$ ipython --no-banner

In [1]: import numpy as np

In [2]: import numpy.linalg as la

In [3]: np.set_printoptions(suppress=True, linewidth=160)

In [4]: def rd(a):
   ...:     return np.round(a, 2) + 0
   ...: 

In [5]: F = np.load("w.npy")

In [6]: print(F)
[[ 2.1  0.   2.   2.   1. ]
 [ 3.   1.1  0.   0.   0. ]
 [ 0.   0.   2.1  0.   3. ]
 [-3.  -3.   2.  -1.9 -1. ]
 [ 2.   0.   2.   2.   1.1]]

In [7]: P = np.triu(np.array([[2, 1, 0, 2, 2],
   ...:     [3, 2, 2, 2, 1],
   ...:     [3, 3, 2, 2, 1],
   ...:     [1, 3, 0, 0, 2],
   ...:     [0, 3, 2, 0, 0]]), 1) + np.eye(5)

In [8]: B = P @ F @ la.inv(P)

In [9]: print(rd(P @ F - F @ P))
[[  1.  -7.   8.  -8. -10.]
 [ -4.  -9.   8. -10.  -2.]
 [ -4.  -6.   6.  -6.  -3.]
 [  4.   3.  10.  12.  13.]
 [  0.  -2.   0.  -8. -10.]]

In [10]: rd(B)
Out[10]: 
array([[  3.1,  -8. ,  26. , -40. ,  57. ],
       [ -1. ,  -3.9,  18. , -28. ,  49. ],
       [ -4. ,  -2. ,  12.1, -14. ,  28. ],
       [  1. ,  -4. ,  14. , -19.9,  29. ],
       [  2. ,  -2. ,   6. , -10. ,  13.1]])

In [11]: np.trace(B), rd(np.trace(F))
Out[11]: (np.float64(4.5), np.float64(4.5))

In [12]: def softmax(z):
    ...:     e = np.exp(z - z.max(axis=-1, keepdims=True))
    ...:     return e / e.sum(axis=-1, keepdims=True)
    ...: 

In [13]: print(rd(softmax(F[0])))
[0.31 0.04 0.28 0.28 0.1 ]

In [14]: rd(softmax(F[0] + 4))
Out[14]: array([0.31, 0.04, 0.28, 0.28, 0.1 ])

In [15]: rd(softmax(F).sum(axis=1))
Out[15]: array([1., 1., 1., 1., 1.])

In [16]: S = F @ F.T / np.sqrt(5)

In [17]: rd(softmax(S)[0] @ F)
Out[17]: array([2.01, 0.02, 1.96, 1.9 , 1.09])

In [18]: rd(softmax(S + np.triu(np.full(S.shape, -np.inf), 1)))
Out[18]: 
array([[1.  , 0.  , 0.  , 0.  , 0.  ],
       [0.15, 0.85, 0.  , 0.  , 0.  ],
       [0.06, 0.  , 0.94, 0.  , 0.  ],
       [0.  , 0.  , 0.  , 1.  , 0.  ],
       [0.48, 0.02, 0.04, 0.  , 0.46]])

In [19]: W1 = np.array([[-2, 8, 6, -6, 4],
    ...:     [-8, -8, 4, 1, -6],
    ...:     [-4, 4, 7, 5, 1],
    ...:     [-5, 2, 2, -5, -5],
    ...:     [4, -4, 0, 7, -1]])

In [20]: b = np.array([3, 2, 2, 0, 4])

In [21]: hid = np.maximum(F @ W1 + b, 0)

In [22]: la.matrix_rank(hid)
Out[22]: np.int64(5)

In [23]: (hid > 0).astype(int)
Out[23]: 
array([[0, 1, 1, 0, 1],
       [0, 1, 1, 0, 1],
       [1, 0, 1, 1, 1],
       [1, 1, 0, 1, 1],
       [0, 1, 1, 0, 1]])

In [24]: W2 = np.array([[0, 0, 0], [5, 2, 2], [4, 3, 3], [4, 2, 1], [2, 1, 0]])

In [25]: print(rd(hid @ W2))
[[271.2 154.8 151.4]
 [202.4 117.  107.6]
 [199.  116.2  81.6]
 [206.   97.9  47.9]
 [261.8 150.1 147.2]]

In [26]: print((hid @ W2).round(6).argmax(axis=1))
[0 0 0 0 0]

In [27]: arr = np.loadtxt("dump.csv", delimiter=",")

In [28]: print(arr)
[[-4.  1.  2.]
 [ 0.  0.  0.]
 [ 5.  4. -4.]
 [ 1.  5. -2.]
 [ 0.  0.  0.]
 [-4.  1.  2.]
 [ 0.  0.  0.]
 [ 0.  0.  0.]
 [ 5.  4. -4.]
 [ 1.  5. -2.]
 [-2.  2. -2.]
 [ 0.  0.  0.]
 [-4.  1.  2.]
 [ 0.  0.  0.]
 [ 5.  4. -4.]
 [ 0.  0.  0.]
 [ 2.  1. -4.]
 [ 0.  0.  0.]
 [ 7.  5. -8.]
 [ 2.  1. -4.]
 [ 7.  5. -8.]
 [ 7.  5. -8.]
 [ 2.  1. -4.]]

In [29]: W2 = arr[[18, 5]].astype(float)

In [30]: for _ in range(6):
    ...:     idx = la.norm(arr[:, None] - W2, axis=-1).argmin(axis=1)
    ...:     W2 = np.array([arr[idx == j].mean(axis=0) for j in range(2)])
    ...: 

In [31]: idx
Out[31]: array([1, 1, 0, 1, 1, 1, 1, 1, 0, 1, 1, 1, 1, 1, 0, 1, 0, 1, 0, 0, 0, 0, 0])

In [32]: rd(W2)
Out[32]: 
array([[ 4.67,  3.33, -5.33],
       [-0.86,  1.07,  0.  ]])

In [33]: t = np.radians(120)

In [34]: Rm = np.eye(3)

In [35]: Rm[2, 2] = Rm[1, 1] = np.cos(t)

In [36]: Rm[2, 1], Rm[1, 2] = -np.sin(t), np.sin(t)

In [37]: rd(Rm)
Out[37]: 
array([[ 1.  ,  0.  ,  0.  ],
       [ 0.  , -0.5 ,  0.87],
       [ 0.  , -0.87, -0.5 ]])

In [38]: B = arr @ Rm.T

In [39]: np.allclose(la.norm(arr, axis=1), la.norm(B, axis=1))
Out[39]: True

In [40]: B = np.c_[arr[:, :2] @ np.array([[1, -7], [0, 1]]), np.array([-4, -9, 7, 6, -8, 5, -7, -5, 6, 8, 1, -2, 3, 9, -5, -4, 6, -9, 4, 3, -1, 6, 8])]

In [41]: B
Out[41]: 
array([[ -4.,  29.,  -4.],
       [  0.,   0.,  -9.],
       [  5., -31.,   7.],
       [  1.,  -2.,   6.],
       [  0.,   0.,  -8.],
       [ -4.,  29.,   5.],
       [  0.,   0.,  -7.],
       [  0.,   0.,  -5.],
       [  5., -31.,   6.],
       [  1.,  -2.,   8.],
       [ -2.,  16.,   1.],
       [  0.,   0.,  -2.],
       [ -4.,  29.,   3.],
       [  0.,   0.,   9.],
       [  5., -31.,  -5.],
       [  0.,   0.,  -4.],
       [  2., -13.,   6.],
       [  0.,   0.,  -9.],
       [  7., -44.,   4.],
       [  2., -13.,   3.],
       [  7., -44.,  -1.],
       [  7., -44.,   6.],
       [  2., -13.,   8.]])

In [42]: print(la.matrix_rank(B))
3

In [43]: E = np.loadtxt("test0.csv", delimiter=",")

In [44]: print(E)
[[-12.   0.]
 [  5. -15.]]

In [45]: rng = np.random.default_rng(420)

In [46]: idx = rng.permutation(2)

In [47]: B = E[:, idx] * rng.choice([-1, 1], 2)

In [48]: B
Out[48]: 
array([[  0.,  12.],
       [-15.,  -5.]])

In [49]: left, _, VT = la.svd(E.T @ B)

In [50]: idx
Out[50]: array([1, 0])

In [51]: rd(la.lstsq(E, B)[0])
Out[51]: 
array([[ 0., -1.],
       [ 1.,  0.]])

In [52]: rd(left @ VT)
Out[52]: 
array([[ 0., -1.],
       [ 1.,  0.]])

In [53]: T = np.stack([E, 3 * E, E[::-1]])

In [54]: rd(la.norm(T, axis=(1, 2)))
Out[54]: array([19.85, 59.55, 19.85])

In [55]: la.matrix_rank(T)
Out[55]: array([2, 2, 2])

In [56]: rd(la.det(T))
Out[56]: array([ 180., 1620., -180.])

In [57]: Q, Rm = la.qr(E)

In [58]: print(np.allclose(Rm.T @ Rm, E.T @ E))
True

In [59]: rd(Q.T @ Q)
Out[59]: 
array([[1., 0.],
       [0., 1.]])

In [60]: print(rd(Rm))
[[ 13.    -5.77]
 [  0.   -13.85]]

In [61]: m1 = np.load("a.npy")

In [62]: m1
Out[62]: 
array([[-1,  3,  0,  0],
       [ 0,  1,  0,  0],
       [ 0,  0, -1,  3],
       [ 0,  0,  0,  1]])

In [63]: T = np.stack([m1, -1 * m1, m1[::-1]])

In [64]: la.matrix_rank(T)
Out[64]: array([4, 4, 4])

In [65]: Xc = arr - arr.mean(axis=0)

In [66]: left, s, VT = la.svd(Xc, full_matrices=False)

In [67]: np.abs(VT[0]).argmax()
Out[67]: np.int64(0)

In [68]: rd(s ** 2 / (s ** 2).sum())
Out[68]: array([0.9 , 0.07, 0.03])

In [69]: rd(s)
Out[69]: array([22.34,  6.41,  3.91])

In [70]: np.abs(left[:, 0]).argmax()
Out[70]: np.int64(18)

In [71]: la.matrix_rank(Xc)
Out[71]: np.int64(3)

In [72]: (np.sign(left[:, 0]) == np.sign(left[0, 0])).astype(int)
Out[72]: array([1, 1, 0, 0, 1, 1, 1, 1, 0, 0, 1, 1, 1, 1, 0, 1, 0, 1, 0, 0, 0, 0, 0])

In [73]: rd(np.abs(VT[-1]))
Out[73]: array([0.62, 0.17, 0.76])

In [74]: w, V = la.eig(E)

In [75]: rd(np.sort(la.eigvals(E.T)))
Out[75]: array([-15., -12.])

In [76]: np.prod(w)
Out[76]: np.float64(180.0)

In [77]: rd(np.sort(la.eigvals(E @ E)))
Out[77]: array([144., 225.])

In [78]: rd(la.det(m1))
Out[78]: np.float64(1.0)

In [79]: m1 @ m1
Out[79]: 
array([[1, 0, 0, 0],
       [0, 1, 0, 0],
       [0, 0, 1, 0],
       [0, 0, 0, 1]])

In [80]: (la.matrix_power((m1 != 0) + (m1.T != 0) + np.eye(4), 4) > 0).astype(int)
Out[80]: 
array([[1, 1, 0, 0],
       [1, 1, 0, 0],
       [0, 0, 1, 1],
       [0, 0, 1, 1]])

In [81]: feats = np.load("out0.npy")

In [82]: feats
Out[82]: 
array([[ 3,  0,  0,  2,  0],
       [ 0,  4,  0,  0,  5],
       [ 0,  0, -2,  0,  0],
       [ 0,  0,  0, -5,  0],
       [ 0,  2,  0,  0, -2]])

In [83]: B = la.inv(feats)

In [84]: (np.abs(B) > 1e-9).astype(int)
Out[84]: 
array([[1, 0, 0, 1, 0],
       [0, 1, 0, 0, 1],
       [0, 0, 1, 0, 0],
       [0, 0, 0, 1, 0],
       [0, 1, 0, 0, 1]])

In [85]: rd(la.det(feats) * B)
Out[85]: 
array([[-180.,    0.,    0.,  -72.,    0.],
       [   0.,  -60.,    0.,    0., -150.],
       [   0.,    0.,  270.,    0.,    0.],
       [   0.,    0.,    0.,  108.,    0.],
       [   0.,  -60.,    0.,    0.,  120.]])

In [86]: rd(la.slogdet(feats)[0])
Out[86]: np.float64(-1.0)

In [87]: rd(B)
Out[87]: 
array([[ 0.33,  0.  ,  0.  ,  0.13,  0.  ],
       [ 0.  ,  0.11,  0.  ,  0.  ,  0.28],
       [ 0.  ,  0.  , -0.5 ,  0.  ,  0.  ],
       [ 0.  ,  0.  ,  0.  , -0.2 ,  0.  ],
       [ 0.  ,  0.11,  0.  ,  0.  , -0.22]])

In [88]: rd(la.det(feats) * la.det(B))
Out[88]: np.float64(1.0)

In [89]: rd(np.abs(la.eigvals(feats)).max())
Out[89]: np.float64(5.36)

In [90]: print((feats + feats.T) / 2)
[[ 3.   0.   0.   1.   0. ]
 [ 0.   4.   0.   0.   3.5]
 [ 0.   0.  -2.   0.   0. ]
 [ 1.   0.   0.  -5.   0. ]
 [ 0.   3.5  0.   0.  -2. ]]

In [91]: rd(np.sort(np.abs(la.eigvals(feats))))
Out[91]: array([2.  , 3.  , 3.36, 5.  , 5.36])

In [92]: np.allclose(feats @ feats.T, feats.T @ feats)
Out[92]: False

In [93]: rd(la.det(feats))
Out[93]: np.float64(-540.0)

In [94]: print(feats @ feats)
[[ 9  0  0 -4  0]
 [ 0 26  0  0 10]
 [ 0  0  4  0  0]
 [ 0  0  0 25  0]
 [ 0  4  0  0 14]]

In [95]: print(la.matrix_power(feats, 4))
[[  81    0    0 -136    0]
 [   0  716    0    0  400]
 [   0    0   16    0    0]
 [   0    0    0  625    0]
 [   0  160    0    0  236]]

In [96]: (feats - feats.T) / 2
Out[96]: 
array([[ 0. ,  0. ,  0. ,  1. ,  0. ],
       [ 0. ,  0. ,  0. ,  0. ,  1.5],
       [ 0. ,  0. ,  0. ,  0. ,  0. ],
       [-1. ,  0. ,  0. ,  0. ,  0. ],
       [ 0. , -1.5,  0. ,  0. ,  0. ]])

In [97]: idx = rng.permutation(5)

In [98]: B = feats[:, idx] * rng.choice([-1, 1], 5)

In [99]: B
Out[99]: 
array([[-2,  0,  3,  0,  0],
       [ 0, -5,  0,  4,  0],
       [ 0,  0,  0,  0, -2],
       [ 5,  0,  0,  0,  0],
       [ 0,  2,  0,  2,  0]])

In [100]: left, _, VT = la.svd(feats.T @ B)

In [101]: rd(la.lstsq(feats, B)[0])
Out[101]: 
array([[ 0.,  0.,  1.,  0.,  0.],
       [ 0.,  0.,  0.,  1.,  0.],
       [ 0.,  0.,  0.,  0.,  1.],
       [-1.,  0.,  0.,  0.,  0.],
       [ 0., -1.,  0.,  0.,  0.]])

In [102]: print(rd(left @ VT))
[[ 0.  0.  1.  0.  0.]
 [ 0.  0.  0.  1.  0.]
 [ 0.  0.  0.  0.  1.]
 [-1.  0.  0.  0.  0.]
 [ 0. -1.  0.  0.  0.]]

In [103]: J = np.load("x.npy")

In [104]: rd(J)
Out[104]: 
array([[0.33, 0.33, 0.  , 0.33],
       [0.33, 0.33, 0.33, 0.  ],
       [0.  , 0.  , 0.5 , 0.5 ],
       [0.  , 0.  , 0.5 , 0.5 ]])

In [105]: rank = la.matrix_rank(J)

In [106]: rank
Out[106]: np.int64(3)

In [107]: N = la.svd(J)[2][rank:].T

In [108]: rd(N @ N.T)
Out[108]: 
array([[ 0.5, -0.5,  0. ,  0. ],
       [-0.5,  0.5,  0. ,  0. ],
       [ 0. ,  0. ,  0. ,  0. ],
       [ 0. ,  0. ,  0. ,  0. ]])

In [109]: rd(J @ N)
Out[109]: 
array([[0.],
       [0.],
       [0.],
       [0.]])

In [110]: la.lstsq(J[:-1].T, J[-1])[2]
Out[110]: np.int32(3)

In [111]: np.unique(J.round(6), axis=0).shape
Out[111]: (3, 4)

In [112]: np.allclose(J[:-1].T @ la.lstsq(J[:-1].T, J[-1])[0], J[-1])
Out[112]: True

In [113]: B = np.array([[2, 2], [2, -2], [-2, 2], [-1, 1]])

In [114]: la.matrix_rank(J @ B)
Out[114]: np.int64(2)

In [115]: print(rd(np.einsum("ik,kj->ij", J, B)))
[[ 1.    0.33]
 [ 0.67  0.67]
 [-1.5   1.5 ]
 [-1.5   1.5 ]]

In [116]: rd(J @ B)
Out[116]: 
array([[ 1.  ,  0.33],
       [ 0.67,  0.67],
       [-1.5 ,  1.5 ],
       [-1.5 ,  1.5 ]])

In [117]: la.matrix_rank(np.vstack([J, B.T]))
Out[117]: np.int64(4)

In [118]: rd(B.T @ J.T)
Out[118]: 
array([[ 1.  ,  0.67, -1.5 , -1.5 ],
       [ 0.33,  0.67,  1.5 ,  1.5 ]])

In [119]: rd(np.einsum("ik,kj->ji", J, B))
Out[119]: 
array([[ 1.  ,  0.67, -1.5 , -1.5 ],
       [ 0.33,  0.67,  1.5 ,  1.5 ]])

In [120]: np.vstack([J, B.T]).shape
Out[120]: (6, 4)
